In [1]: import numpy as np

In [2]: import numpy.linalg as la

In [3]: np.set_printoptions(suppress=True, linewidth=200)

In [4]: tidy = lambda a: np.round(a, 2) + 0

In [5]: sigma = 10 * 0.7 ** np.arange(4)

In [6]: Q, _ = la.qr(np.array([[-0.1, -1.1, 0.0, 0.3],
   ...:     [1.6, -0.5, 0.3, 1.2],
   ...:     [0.0, 0.7, 0.1, -0.5],
   ...:     [-0.9, -0.9, 1.3, 1.1]]))

In [7]: rng = np.random.default_rng(8342)

In [8]: A = rng.normal(size=(34, 4)) * sigma @ Q

In [9]: tidy(A)
Out[9]: 
array([[  9.12,   0.45,  -3.64,  -1.09],
       [ -6.06,  -6.86,  -5.52,  -6.46],
       [  1.43,   2.63,   4.61,  -2.37],
       [ -9.63,   2.26,   4.82,  -3.78],
       [ -2.68,   4.02,  -2.15,  -2.04],
       [  4.61,  17.45, -12.18,   4.54],
       [ 16.11, -25.07,   7.23,  -6.53],
       [ -2.  , -12.29,   6.02,  -3.67],
       [ -8.22, -11.16,   8.36,  -6.85],
       [ -7.79,  10.62,  -3.3 ,   8.19],
       [ -4.99,   2.73,   2.25,   0.79],
       [ -5.33,   2.85,  -3.44,   8.03],
       [ 19.13,  -7.07,  -8.66,   6.41],
       [ -3.79,   1.16,   0.99,   1.61],
       [ -0.16,   2.48,   4.86,  -8.01],
       [  4.41,  -7.91,  -2.41,  -5.19],
       [ -2.21,  -9.05,   4.7 ,   3.4 ],
       [ -8.96,  -0.56,  15.25,  -7.17],
       [ -3.12,  -7.29,  -0.9 ,  -3.66],
       [  8.6 ,  -5.17,  -3.25,  -7.33],
       [ -9.34,   5.98,   0.  ,  11.31],
       [  1.86,  -1.29,   0.93,   7.63],
       [ 12.96,  15.04,  -5.9 ,  19.08],
       [ -5.14,   6.9 ,  -0.1 ,   1.73],
       [  8.51, -15.81,   1.5 ,   3.21],
       [ 10.63,   7.94,  -1.6 ,   7.73],
       [  1.8 ,  -2.44,   3.38,  -3.54],
       [ 14.84,  -8.48,  -0.58,   0.1 ],
       [  7.7 ,   2.23,  -0.8 ,   4.09],
       [  9.07,   8.56,   3.79,   9.9 ],
       [ -6.07,  -3.85,   1.03,  -2.61],
       [ -8.11,  -0.8 ,   6.32,   1.61],
       [  6.38,  -4.86,   1.02,   1.48],
       [  0.65, -20.81,   9.3 , -16.6 ]])

In [10]: Xc = A - A.mean(axis=0)

In [11]: Uu, sigma, Vh = la.svd(Xc, full_matrices=False)

In [12]: tidy(sigma)
Out[12]: array([63.4 , 50.17, 24.54, 21.78])

In [13]: la.matrix_rank(Xc)
Out[13]: np.int64(4)

In [14]: print(tidy(sigma ** 2 / (sigma ** 2).sum()))
[0.53 0.33 0.08 0.06]

In [15]: (np.sign(Uu[:, 0]) == np.sign(Uu[0, 0])).astype(int)
Out[15]: array([1, 0, 1, 0, 1, 1, 0, 0, 0, 1, 1, 1, 1, 1, 0, 0, 0, 0, 0, 0, 1, 1, 1, 1, 0, 1, 0, 0, 1, 1, 0, 0, 0, 0])

In [16]: tidy(np.abs(Vh[-1]))
Out[16]: array([0.39, 0.44, 0.77, 0.24])

In [17]: print(tidy(Xc.mean(axis=0)))
[0. 0. 0. 0.]

In [18]: np.searchsorted(np.cumsum(sigma ** 2) / (sigma ** 2).sum(), 0.9) + 1
Out[18]: np.int64(3)

In [19]: tidy(la.norm(A, axis=0))
Out[19]: array([47.29, 54.29, 31.53, 40.31])

In [20]: tidy(la.norm(A[18] - A[25]))
Out[20]: np.float64(23.48)

In [21]: tidy(A[18] @ A[25])
Out[21]: np.float64(-117.91)

In [22]: tidy(la.norm(A) ** 2 / la.norm(A, 2) ** 2)
Out[22]: np.float64(1.91)

In [23]: tidy(la.norm(A, 2))
Out[23]: np.float64(63.93)

In [24]: feats = np.loadtxt("sample12.csv", delimiter=",")

In [25]: feats
Out[25]: 
array([[ -1.,   1.,  -1.,  -3.,  -2.],
       [  2.,  -2.,  -1.,  -3.,   0.],
       [ -1.,   1.,   1.,  -2.,   3.],
       [ -3.,  -2.,   1.,   2.,  -3.],
       [ -3.,  -3.,   1.,  -3.,   3.],
       [ -3.,  -1.,   0.,   0.,   2.],
       [  9.,  -9.,  -6., -18.,  -2.]])

In [26]: def softmax(z):
    ...:     e = np.exp(z - z.max(axis=-1, keepdims=True))
    ...:     return e / e.sum(axis=-1, keepdims=True)
    ...: 

In [27]: tidy(softmax(feats).sum(axis=1))
Out[27]: array([1., 1., 1., 1., 1., 1., 1.])

In [28]: tidy(softmax(10 * feats[4]))
Out[28]: array([0., 0., 0., 0., 1.])

In [29]: S = feats @ feats.T / np.sqrt(5)

In [30]: tidy(softmax(S))
Out[30]: 
array([[0.  , 0.  , 0.  , 0.  , 0.  , 0.  , 1.  ],
       [0.  , 0.  , 0.  , 0.  , 0.  , 0.  , 1.  ],
       [0.  , 0.  , 0.49, 0.  , 0.49, 0.01, 0.01],
       [0.  , 0.  , 0.  , 1.  , 0.  , 0.  , 0.  ],
       [0.  , 0.  , 0.  , 0.  , 0.1 , 0.  , 0.9 ],
       [0.  , 0.  , 0.01, 0.  , 0.85, 0.14, 0.  ],
       [0.  , 0.  , 0.  , 0.  , 0.  , 0.  , 1.  ]])

In [31]: softmax(S).round(6).argmax(axis=1)
Out[31]: array([6, 6, 2, 3, 6, 4, 6])

In [32]: tidy(softmax(S + np.triu(np.full(S.shape, -np.inf), 1)))
Out[32]: 
array([[1.  , 0.  , 0.  , 0.  , 0.  , 0.  , 0.  ],
       [0.  , 1.  , 0.  , 0.  , 0.  , 0.  , 0.  ],
       [0.  , 0.  , 1.  , 0.  , 0.  , 0.  , 0.  ],
       [0.  , 0.  , 0.  , 1.  , 0.  , 0.  , 0.  ],
       [0.  , 0.  , 0.  , 0.  , 1.  , 0.  , 0.  ],
       [0.  , 0.  , 0.01, 0.  , 0.85, 0.14, 0.  ],
       [0.  , 0.  , 0.  , 0.  , 0.  , 0.  , 1.  ]])

In [33]: tidy(softmax(S)[4] @ feats)
Out[33]: array([  7.84,  -8.42,  -5.32, -16.55,  -1.52])

In [34]: vec = np.array([-1, 0, 2, 3, 1])

In [35]: target = feats @ vec

In [36]: tidy(la.pinv(feats) @ feats)
Out[36]: 
array([[1., 0., 0., 0., 0.],
       [0., 1., 0., 0., 0.],
       [0., 0., 1., 0., 0.],
       [0., 0., 0., 1., 0.],
       [0., 0., 0., 0., 1.]])

In [37]: tidy(la.lstsq(feats, target)[0])
Out[37]: array([-1.,  0.,  2.,  3.,  1.])

In [38]: target = target + 0.3 * rng.normal(size=7)

In [39]: tidy(target)
Out[39]: array([-11.95, -12.94,  -0.14,   8.03,  -1.12,   5.  , -77.  ])

In [40]: coef, *_ = la.lstsq(feats, target)

In [41]: tidy(coef)
Out[41]: array([-1.01,  0.  ,  1.93,  3.02,  0.99])

In [42]: tidy(la.norm(target - feats @ coef))
Out[42]: np.float64(0.07)

In [43]: [round(float(la.norm(la.solve(feats.T @ feats + lam * np.eye(5), feats.T @ target))), 2) for lam in (0, 1, 10, 100)]
Out[43]: [3.85, 3.75, 3.47, 2.86]

In [44]: tidy(feats.T @ (target - feats @ coef))
Out[44]: array([0., 0., 0., 0., 0.])

In [45]: coef.round()
Out[45]: array([-1., -0.,  2.,  3.,  1.])

In [46]: theta = np.radians(30)

In [47]: r_ = np.eye(5)

In [48]: r_[3, 3] = r_[4, 4] = np.cos(theta)

In [49]: r_[3, 4], r_[4, 3] = -np.sin(theta), np.sin(theta)

In [50]: print(tidy(r_))
[[ 1.    0.    0.    0.    0.  ]
 [ 0.    1.    0.    0.    0.  ]
 [ 0.    0.    1.    0.    0.  ]
 [ 0.    0.    0.    0.87 -0.5 ]
 [ 0.    0.    0.    0.5   0.87]]

In [51]: out = feats @ r_.T

In [52]: np.allclose(feats @ feats.T, out @ out.T)
Out[52]: True

In [53]: tidy(la.svd(feats, compute_uv=False)), tidy(la.svd(out, compute_uv=False))
Out[53]: 
(array([23.58,  7.33,  5.48,  3.55,  1.3 ]),
 array([23.58,  7.33,  5.48,  3.55,  1.3 ]))

In [54]: np.allclose(la.norm(feats, axis=1), la.norm(out, axis=1))
Out[54]: True

In [55]: P = np.triu(np.array([[2, 3, 0, 1, 3],
    ...:     [3, -1, 3, -1, 3],
    ...:     [2, -1, -2, -1, -2],
    ...:     [-3, -2, 2, -2, -3],
    ...:     [1, 2, 2, 1, -3]]), 1) + np.eye(5)

In [56]: out = P @ r_ @ la.inv(P)

In [57]: print(la.matrix_rank(out))
5

In [58]: tidy(np.poly(out))
Out[58]: array([ 1.  , -4.73,  9.2 , -9.2 ,  4.73, -1.  ])

In [59]: X = np.loadtxt("layer6.csv", delimiter=",")

In [60]: tidy(X)
Out[60]: 
array([[  3.82,  -5.93,  -8.25,   3.69,  16.35,  -1.19],
       [ -7.94,  -3.83,   5.28, -10.14, -13.21,   4.12],
       [  5.24,  14.53,   5.33,   8.53,  -6.7 ,  -3.94],
       [ -7.85, -13.31,  -1.78, -11.49,  -0.82,   5.04],
       [ -7.25, -13.98,  -2.87, -10.87,   1.4 ,   4.83],
       [ -8.73,  -8.82,   2.43, -11.86,  -8.62,   5.  ],
       [  0.8 ,  11.95,   7.96,   2.8 , -13.52,  -1.6 ],
       [  6.3 ,  14.47,   4.2 ,   9.81,  -4.19,  -4.44],
       [  1.35,  -9.56,  -8.4 ,   0.16,  15.37,   0.34],
       [  1.01,  12.14,   7.89,   3.07, -13.3 ,  -1.71],
       [  4.47,  -4.79,  -8.07,   4.65,  16.36,  -1.61],
       [ -3.35,   6.69,   8.34,  -3.01, -16.27,   0.89],
       [ -6.65,   0.1 ,   6.86,  -7.99, -15.33,   3.11],
       [  0.35, -10.75,  -8.25,  -1.23,  14.62,   0.93],
       [  0.79,  11.94,   7.96,   2.78, -13.53,  -1.59],
       [  7.82,   3.42,  -5.47,   9.94,  13.49,  -4.02],
       [ -8.62, -11.12,   0.62, -12.08,  -5.39,   5.18],
       [  6.47,  14.42,   3.99,  10.  ,  -3.74,  -4.51],
       [  7.9 ,   3.68,  -5.36,  10.07,  13.32,  -4.08],
       [ -0.14,  10.98,   8.21,   1.51, -14.44,  -1.06],
       [  1.3 ,  12.4 ,   7.79,   3.46, -12.98,  -1.88],
       [  7.4 ,   1.99,  -6.09,   9.21,  14.35,  -3.67],
       [  5.88,  14.54,   4.68,   9.31,  -5.25,  -4.24],
       [ -0.2 ,  10.91,   8.23,   1.42, -14.5 ,  -1.02],
       [ -5.59,   2.56,   7.59,  -6.34, -16.08,   2.36],
       [ -1.46, -12.54,  -7.72,  -3.68,  12.79,   1.97],
       [ -8.66, -10.83,   0.88, -12.08,  -5.86,   5.17],
       [  7.33,  13.92,   2.75,  10.96,  -1.14,  -4.86],
       [ -6.71, -14.33,  -3.68, -10.27,   3.09,   4.61],
       [ -8.74,  -9.25,   2.12, -11.94,  -8.08,   5.05],
       [  6.12,  14.51,   4.41,   9.59,  -4.66,  -4.35],
       [  5.55,  14.55,   5.02,   8.91,  -6.02,  -4.09],
       [  7.42,   2.06,  -6.06,   9.25,  14.31,  -3.69],
       [ -7.6 ,  -2.62,   5.82,  -9.55, -13.99,   3.83]])

In [61]: Xc = X - X.mean(axis=0)

In [62]: Uu, sigma, Vh = la.svd(Xc, full_matrices=False)

In [63]: tidy((sigma ** 2).sum() ** 2 / (sigma ** 4).sum())
Out[63]: np.float64(1.99)

In [64]: print(np.searchsorted(np.cumsum(sigma ** 2) / (sigma ** 2).sum(), 0.9) + 1)
2

In [65]: (np.sign(Uu[:, 0]) == np.sign(Uu[0, 0])).astype(int)
Out[65]: array([1, 1, 0, 1, 1, 1, 0, 0, 1, 0, 1, 0, 0, 1, 0, 1, 1, 0, 1, 0, 0, 1, 0, 0, 0, 1, 1, 0, 1, 1, 0, 0, 1, 1])
